% python3 -q
>>> import numpy as np
>>> import numpy.linalg as la
>>> np.set_printoptions(precision=3, suppress=True, linewidth=160, floatmode="fixed")
>>> def tidy(a):
...     return np.round(a, 3) + 0
... 
>>> feats = np.loadtxt("dump.csv", delimiter=",")
>>> print(feats)
[[ 0.900  0.700 -0.600 -1.300  0.000 -1.100 -1.300  0.400  0.000]
 [-2.100 -0.100  0.400  0.800  0.900  0.200 -0.100 -2.200 -0.800]
 [ 0.000 -0.200 -2.300  1.700 -1.600  1.100  0.900  0.800  0.000]
 [-0.300  0.100 -0.700 -0.600 -0.400 -1.200  1.600  0.300 -1.000]
 [ 1.200 -1.300 -1.600 -0.700  0.700  0.200 -0.900 -1.000  1.400]
 [-0.600 -0.800 -1.900 -1.300 -0.300  0.000  0.800  0.600 -0.500]
 [-3.300 -1.800 -0.500 -0.600 -2.000  0.200 -1.400  0.100 -0.400]
 [-4.200 -0.800 -0.500 -0.100 -0.300  0.000  0.000 -0.300  0.400]]
>>> Y = feats / la.norm(feats, axis=1, keepdims=True)
>>> gram = Y @ Y.T
>>> print(tidy(gram[4]))
[ 0.316 -0.159  0.020 -0.324  1.000  0.228 -0.078 -0.176]
>>> print(np.argwhere(np.triu(np.abs(gram) > 0.95, 1)))
[]
>>> print((gram - 2 * np.eye(8)).round(6).argmax(axis=1))
[4 7 5 5 0 3 7 6]
>>> Y = feats / np.sqrt((feats ** 2).mean(axis=1, keepdims=True))
>>> print(la.matrix_rank(feats - feats.mean(axis=1, keepdims=True)))
8
>>> x = np.array([2, 0, -1, 0, 2, 1, 3, -1, 2])
>>> print(tidy(feats @ (2 * x)))
[ -6.000  -4.600   4.200   1.200  13.400   1.800 -30.000 -14.800]
>>> print(feats @ np.eye(9)[7])
[ 0.400 -2.200  0.800  0.300 -1.000  0.600  0.100 -0.300]
>>> print(np.sign((feats @ x).round(6)))
[-1.000 -1.000  1.000  1.000  1.000  1.000 -1.000 -1.000]
>>> print((feats @ x).argmax())
4
>>> print(tidy(feats @ np.ones(9)))
[-2.300 -3.000  0.400 -2.200 -2.000 -4.000 -9.700 -5.800]
>>> print(tidy(la.norm(feats)))
9.773
>>> print(np.count_nonzero(feats))
65
>>> print(np.abs(feats).max())
4.2
>>> print(tidy(feats.sum(axis=1)))
[-2.300 -3.000  0.400 -2.200 -2.000 -4.000 -9.700 -5.800]
>>> x = np.array([8, 5, 9, 1, 7, 4, 9, 1, 2])
>>> a = np.maximum(feats @ x, 0)
>>> print(tidy(np.maximum(feats @ x, 0) - np.maximum(-feats @ x, 0)))
[-11.700 -10.500 -17.900  -3.700 -12.600 -22.500 -67.000 -43.800]
>>> print(a)
[0.000 0.000 0.000 0.000 0.000 0.000 0.000 0.000]
>>> F = np.array([[7, -5, 2, -21, 15, -6],
...     [-3, 8, 6, 9, -24, -18],
...     [9, 7, 4, -27, -21, -12],
...     [7, -5, 2, -7, 5, -2],
...     [-3, 8, 6, 3, -8, -6],
...     [9, 7, 4, -9, -7, -4]])
>>> print(F)
[[  7  -5   2 -21  15  -6]
 [ -3   8   6   9 -24 -18]
 [  9   7   4 -27 -21 -12]
 [  7  -5   2  -7   5  -2]
 [ -3   8   6   3  -8  -6]
 [  9   7   4  -9  -7  -4]]
>>> u = np.array([3, 2, 2, 3, 0, 3])
>>> Y = F + np.outer(u, np.eye(6)[0])
>>> print(tidy(la.det(Y) / la.det(F)), tidy(1 + la.solve(F, u)[0]))
1.384 1.384
>>> print(Y)
[[ 10.000  -5.000   2.000 -21.000  15.000  -6.000]
 [ -1.000   8.000   6.000   9.000 -24.000 -18.000]
 [ 11.000   7.000   4.000 -27.000 -21.000 -12.000]
 [ 10.000  -5.000   2.000  -7.000   5.000  -2.000]
 [ -3.000   8.000   6.000   3.000  -8.000  -6.000]
 [ 12.000   7.000   4.000  -9.000  -7.000  -4.000]]
>>> K = np.load("x.npy")
>>> print(tidy(K))
[[ 0.143  0.625  0.162 -0.116  0.676  0.034  0.001 -0.094  0.289]
 [ 0.048  0.190  0.023  0.278 -0.232  0.107  0.490 -0.759 -0.054]
 [-0.190 -0.366  0.192 -0.083  0.499 -0.468  0.406 -0.056 -0.387]
 [-0.048 -0.077 -0.920  0.047  0.212 -0.188  0.075 -0.092  0.222]
 [-0.285 -0.128 -0.146 -0.396  0.232  0.622 -0.227 -0.303 -0.374]
 [-0.523 -0.262  0.173 -0.061  0.020  0.264  0.342  0.090  0.655]
 [ 0.190  0.141 -0.065 -0.842 -0.312 -0.163  0.322  0.013  0.053]
 [ 0.523 -0.159 -0.099  0.129  0.161  0.498  0.489  0.382 -0.121]
 [ 0.523 -0.552  0.156 -0.119  0.136 -0.042 -0.279 -0.397  0.358]]
>>> # orthonormal columns
>>> rng = np.random.default_rng(3101)
>>> idx = rng.permutation(9)
>>> print(idx)
[5 0 6 1 8 7 3 2 4]
>>> Y = K[idx][:, idx]
>>> print(tidy(np.sort(np.abs(la.eigvals(Y)))))
[1.000 1.000 1.000 1.000 1.000 1.000 1.000 1.000 1.000]
>>> print(tidy(np.diag(Y)))
[0.264 0.143 0.322 0.190 0.358 0.382 0.047 0.192 0.232]
>>> print(tidy(Y))
[[ 0.264 -0.523  0.342 -0.262  0.655  0.090 -0.061  0.173  0.020]
 [ 0.034  0.143  0.001  0.625  0.289 -0.094 -0.116  0.162  0.676]
 [-0.163  0.190  0.322  0.141  0.053  0.013 -0.842 -0.065 -0.312]
 [ 0.107  0.048  0.490  0.190 -0.054 -0.759  0.278  0.023 -0.232]
 [-0.042  0.523 -0.279 -0.552  0.358 -0.397 -0.119  0.156  0.136]
 [ 0.498  0.523  0.489 -0.159 -0.121  0.382  0.129 -0.099  0.161]
 [-0.188 -0.048  0.075 -0.077  0.222 -0.092  0.047 -0.920  0.212]
 [-0.468 -0.190  0.406 -0.366 -0.387 -0.056 -0.083  0.192  0.499]
 [ 0.622 -0.285 -0.227 -0.128 -0.374 -0.303 -0.396 -0.146  0.232]]
>>> print(tidy(np.trace(Y)))
2.129
>>> print(np.allclose(Y, K))
False
>>> gram = feats.T @ feats
>>> print(la.matrix_rank(gram))
8
>>> print((feats @ feats.T).shape)
(8, 8)
>>> print(tidy(la.svd(feats, compute_uv=False) ** 2))
[41.506 18.853 13.148 10.106  7.122  2.332  1.811  0.643]
>>> print(np.allclose(gram, gram.T))
True
>>> print(np.trace(gram), (feats ** 2).sum())
95.52 95.52
>>> print(tidy(la.eigvalsh(gram)[::-1]))
[41.506 18.853 13.148 10.106  7.122  2.332  1.811  0.643  0.000]
>>> X = np.loadtxt("m.csv", delimiter=",")
>>> print(X)
[[ 1.000 -1.000  0.000  0.000]
 [ 2.000  1.000  0.000  0.000]
 [ 0.000  0.000  1.000 -1.000]
 [ 0.000  0.000  2.000  1.000]]
>>> # 2 blocks once reordered
>>> idx = rng.permutation(4)
>>> Y = X[:, idx] * rng.choice([-1, 1], 4)
>>> print(Y)
[[ 0.000 -0.000  1.000  1.000]
 [ 0.000 -0.000 -1.000  2.000]
 [ 1.000  1.000 -0.000  0.000]
 [ 2.000 -1.000 -0.000  0.000]]
>>> U, _, vt = la.svd(X.T @ Y)
>>> print(tidy(la.lstsq(X, Y)[0]))
[[ 0.000  0.000  0.000  1.000]
 [ 0.000  0.000 -1.000  0.000]
 [ 1.000  0.000  0.000  0.000]
 [ 0.000 -1.000  0.000  0.000]]
>>> print(idx)
[2 3 1 0]
>>> print(np.allclose(Y @ Y.T, Y.T @ Y))
False
>>> print(tidy(la.matrix_power(Y, 3)))
[[ 0.000  0.000  3.000  3.000]
 [ 0.000  0.000  6.000 -3.000]
 [ 6.000 -3.000  0.000  0.000]
 [ 3.000  3.000  0.000  0.000]]
>>> print(np.allclose(Y, Y.T))
False
>>> print((Y - Y.T) / 2)
[[ 0.000 -0.000  0.000 -0.500]
 [ 0.000  0.000 -1.000  1.500]
 [ 0.000  1.000  0.000  0.000]
 [ 0.500 -1.500 -0.000  0.000]]
>>> print(tidy(np.sort(np.abs(la.eigvals(Y)))))
[1.732 1.732 1.732 1.732]
>>> U, sigma, vt = la.svd(X, full_matrices=False)
>>> print((sigma > 1e-8).sum())
4
>>> print(tidy(U.T @ X @ vt.T))
[[2.303 0.000 0.000 0.000]
 [0.000 2.303 0.000 0.000]
 [0.000 0.000 1.303 0.000]
 [0.000 0.000 0.000 1.303]]
>>> print(np.allclose(U * sigma @ vt, X))
True
>>> print(tidy(np.cumsum(sigma ** 2) / np.sum(sigma ** 2)))
[0.379 0.758 0.879 1.000]
>>> gram = X.T @ X
>>> print(tidy(la.svd(X, compute_uv=False) ** 2))
[5.303 5.303 1.697 1.697]
>>> print(la.matrix_rank(gram))
4
>>> M = np.load("case0.npy")
>>> print(M)
[[-1.000 -2.000  2.000  2.000 -3.000 -1.000 -1.000  3.000 -3.000  0.000]
 [-1.000  1.000 -1.000 -2.000  2.000 -1.000  3.000  0.000  2.000  0.000]
 [-2.000  3.000 -3.000  3.000 -3.000  2.000 -2.000 -2.000  0.000  0.000]
 [-3.000  2.000  2.000  3.000 -1.000 -3.000 -2.000  3.000 -1.000  0.000]
 [-1.000  2.000 -2.000  1.000 -2.000 -2.000 -1.000  3.000 -2.000  0.000]
 [ 0.000  3.000  1.000  3.000 -2.000 -1.000  1.000  0.000 -3.000  0.000]
 [ 2.000 -3.000  3.000 -1.000  0.000 -1.000 -1.000 -2.000 -2.000  0.000]
 [ 2.000  3.000 -1.000  2.000  0.000  1.000  0.000  3.000 -3.000  0.000]
 [-1.000 -2.000 -3.000  1.000  0.000  3.000  2.000 -1.000 -1.000  0.000]
 [ 0.000  0.000  0.000  0.000  0.000  0.000  0.000  0.000  0.000  1.000]]
>>> print(tidy(np.sort(la.eigvals(M).real)))
[-4.980 -3.959 -1.387 -1.037 -1.037  1.000  1.277  2.196  2.196  4.732]
>>> Y = M / la.norm(M, axis=1, keepdims=True)
>>> gram = Y @ Y.T
>>> print(tidy(gram[0]))
[ 1.000 -0.648 -0.021  0.633  0.518  0.450  0.269  0.279 -0.113  0.000]
>>> print(np.argwhere(np.triu(np.abs(gram) > 0.95, 1)))
[]
>>> print(tidy(la.norm(Y, axis=1)))
[1.000 1.000 1.000 1.000 1.000 1.000 1.000 1.000 1.000 1.000]
>>> print(tidy(np.degrees(np.arccos(np.clip(gram[0, 7], -1, 1)))))
73.797
>>> x = np.array([-3, 4, -2, 0, -4, 3, 3, -4, 3, -4])
>>> y = M @ x
>>> print(y)
[-24.000  13.000  44.000 -13.000  -4.000   9.000 -28.000 -10.000  17.000  -4.000]
>>> print(tidy(la.solve(M, y + M[:, 4])))
[-3.000  4.000 -2.000  0.000 -3.000  3.000  3.000 -4.000  3.000 -4.000]
>>> Y = la.inv(M)
>>> print(np.allclose(Y, M.T))
False
>>> sigma = 5 * 0.9 ** np.arange(7)
>>> J = rng.normal(size=(15, 7)) * rng.permutation(sigma)
>>> print(tidy(J))
[[-2.703  1.897  0.185 -2.224  0.211  7.310 -5.808]
 [ 1.809  2.363 -0.033  2.839  2.194 -0.180 -7.250]
 [ 3.999  3.747 -5.243 -2.326  0.100  0.597  3.195]
 [-5.067  2.002 -0.060  6.901  2.205  2.795 12.453]
 [-0.982 -1.694 -0.540  4.945  0.176 -0.470 -3.099]
 [ 6.450 -1.825 -0.005  2.502 -2.371 -1.144 -1.403]
 [ 3.352  0.461  1.088  1.679 -2.260 -0.772 -5.356]
 [-4.524 -3.860 -6.717 -0.381 -1.765  1.746 -6.775]
 [ 1.097 -2.782 -3.985  8.561  1.166  2.041 -5.195]
 [ 1.135  3.003 -2.124 -0.828  2.300 -2.769 -3.554]
 [-1.181 -0.988 -0.879  4.548 -4.107  0.431 -6.004]
 [ 7.345  0.485 -1.790  2.387 -1.056 -1.859 -2.032]
 [-8.607 -3.221  5.922  1.922 -0.342 -7.063 -3.597]
 [ 4.210  2.129 -1.900  2.009  0.282 -2.751 -6.043]
 [ 0.954 -3.600  0.958  2.479  5.076 -0.255 -5.836]]
>>> Y = la.inv(F)
>>> print(tidy(la.slogdet(F)[0]))
1.0
>>> print((np.abs(Y) > 1e-9).astype(int))
[[1 1 1 1 1 1]
 [1 1 1 1 1 1]
 [1 1 1 1 1 1]
 [1 1 1 1 1 1]
 [1 1 1 1 1 1]
 [1 1 1 1 1 1]]
>>> print(tidy(la.det(F) * Y))
[[ -23440.000   79696.000 -107824.000   70320.000 -239088.000  323472.000]
 [ 154704.000   23440.000 -112512.000 -464112.000  -70320.000  337536.000]
 [-217992.000 -220336.000   96104.000  653976.000  661008.000 -288312.000]
 [ -23440.000   79696.000 -107824.000   23440.000  -79696.000  107824.000]
 [ 154704.000   23440.000 -112512.000 -154704.000  -23440.000  112512.000]
 [-217992.000 -220336.000   96104.000  217992.000  220336.000  -96104.000]]
>>> theta = np.radians(45)
>>> R = np.eye(7)
>>> R[6, 6] = R[4, 4] = np.cos(theta)
>>> R[6, 4], R[4, 6] = -np.sin(theta), np.sin(theta)
>>> print(tidy(R))
[[ 1.000  0.000  0.000  0.000  0.000  0.000  0.000]
 [ 0.000  1.000  0.000  0.000  0.000  0.000  0.000]
 [ 0.000  0.000  1.000  0.000  0.000  0.000  0.000]
 [ 0.000  0.000  0.000  1.000  0.000  0.000  0.000]
 [ 0.000  0.000  0.000  0.000  0.707  0.000  0.707]
 [ 0.000  0.000  0.000  0.000  0.000  1.000  0.000]
 [ 0.000  0.000  0.000  0.000 -0.707  0.000  0.707]]
>>> Y = J @ R.T
>>> print(tidy(la.det(R)), tidy(np.trace(R)))
1.0 6.414
>>> print(tidy(la.svd(J, compute_uv=False)), tidy(la.svd(Y, compute_uv=False)))
[23.407 17.561 14.375 13.367  9.056  8.055  7.074] [23.407 17.561 14.375 13.367  9.056  8.055  7.074]
>>> print(tidy(np.abs(Y - J).max(axis=0)))
[0.000 0.000 0.000 0.000 8.159 0.000 5.207]
>>> A = np.loadtxt("block3.csv", delimiter=",")
>>> print(tidy(A))
[[ 0.019  0.099 -0.019 -0.057  0.028 -0.066]
 [ 0.099  0.519 -0.099 -0.297  0.148 -0.346]
 [-0.019 -0.099  0.019  0.057 -0.028  0.066]
 [-0.057 -0.297  0.057  0.170 -0.085  0.198]
 [ 0.028  0.148 -0.028 -0.085  0.042 -0.099]
 [-0.066 -0.346  0.066  0.198 -0.099  0.231]]
>>> # equal to its transpose
>>> evals, evecs = la.eigh(A)
>>> print(tidy(la.eigvalsh(A + 4 * np.eye(6))))
[4.000 4.000 4.000 4.000 4.000 5.000]
>>> print(tidy(evals.sum()), tidy(np.trace(A)))
1.0 1.0
>>> U, sigma, vt = la.svd(A)
>>> evecs = vt[:(sigma > 1e-8).sum()]
>>> x = A[2] + -1 * A[4] + rng.integers(2) * np.eye(6)[5]
>>> print(tidy(x))
[-0.047 -0.247  0.047  0.141 -0.071  0.165]
>>> print(tidy(la.norm(x - evecs.T @ evecs @ x)))
0.0
>>> print(tidy(evecs.T @ evecs))
[[ 0.019  0.099 -0.019 -0.057  0.028 -0.066]
 [ 0.099  0.519 -0.099 -0.297  0.148 -0.346]
 [-0.019 -0.099  0.019  0.057 -0.028  0.066]
 [-0.057 -0.297  0.057  0.170 -0.085  0.198]
 [ 0.028  0.148 -0.028 -0.085  0.042 -0.099]
 [-0.066 -0.346  0.066  0.198 -0.099  0.231]]
>>> x = np.array([5, 4, 2, 0, 1, 1])
>>> print(tidy(A @ x))
[ 0.415  2.177 -0.415 -1.244  0.622 -1.451]
>>> U, sigma, vt = la.svd(A)
>>> print(np.argmax(sigma[:-1] / (sigma[1:] + 1e-6)) + 1)
1
>>> print(tidy(sigma))
[1.000 0.000 0.000 0.000 0.000 0.000]
>>> Y = U[:, :1] @ np.diag(sigma[:1]) @ vt[:1]
>>> print(tidy(la.norm(A - Y) / la.norm(A)))
0.0
>>> print(tidy(Y))
[[ 0.019  0.099 -0.019 -0.057  0.028 -0.066]
 [ 0.099  0.519 -0.099 -0.297  0.148 -0.346]
 [-0.019 -0.099  0.019  0.057 -0.028  0.066]
 [-0.057 -0.297  0.057  0.170 -0.085  0.198]
 [ 0.028  0.148 -0.028 -0.085  0.042 -0.099]
 [-0.066 -0.346  0.066  0.198 -0.099  0.231]]
>>> print(tidy(la.norm(A - Y, 2)), tidy(sigma[1]))
0.0 0.0
>>> print(tidy(np.abs(A - Y).max()))
0.0
>>> print(la.matrix_rank(A, rtol=0.05))
1
>>> print(la.matrix_rank(Y))
1
>>> x = np.array([-2, 1, 1, 2, 3, 3])
>>> print(tidy(la.eigvalsh(2 * Y - np.eye(6))))
[-1.000 -1.000 -1.000 -1.000 -1.000  1.000]
>>> print(tidy(np.eye(6) - Y))
[[ 0.981 -0.099  0.019  0.057 -0.028  0.066]
 [-0.099  0.481  0.099  0.297 -0.148  0.346]
 [ 0.019  0.099  0.981 -0.057  0.028 -0.066]
 [ 0.057  0.297 -0.057  0.830  0.085 -0.198]
 [-0.028 -0.148  0.028  0.085  0.958  0.099]
 [ 0.066  0.346 -0.066 -0.198  0.099  0.769]]
>>> mat = np.loadtxt("out18.csv", delimiter=",")
>>> print(mat)
[[ 7.118 -4.980 -2.084 -2.908  0.094  2.083  1.019]
 [ 2.772 -2.041 -0.988 -1.040  0.005  0.887 -0.040]
 [-1.079 -0.904  1.965 -3.037 -0.027 -1.969  4.958]
 [-2.999 -0.013  3.005 -2.966  0.004 -2.978  6.083]]
>>> u, r1 = mat[1], mat[3]
>>> print(tidy(u @ u))
14.696
>>> print(tidy(u @ r1))
-11.056
>>> pr = (u @ r1) / (u @ u) * u
>>> print(tidy(pr))
[-2.085  1.535  0.743  0.782 -0.004 -0.667  0.030]
>>> print(tidy(la.norm(u + r1) ** 2 + la.norm(u - r1) ** 2))
174.777
>>> print(tidy(r1 - pr))
[-0.914 -1.548  2.262 -3.748  0.008 -2.311  6.053]
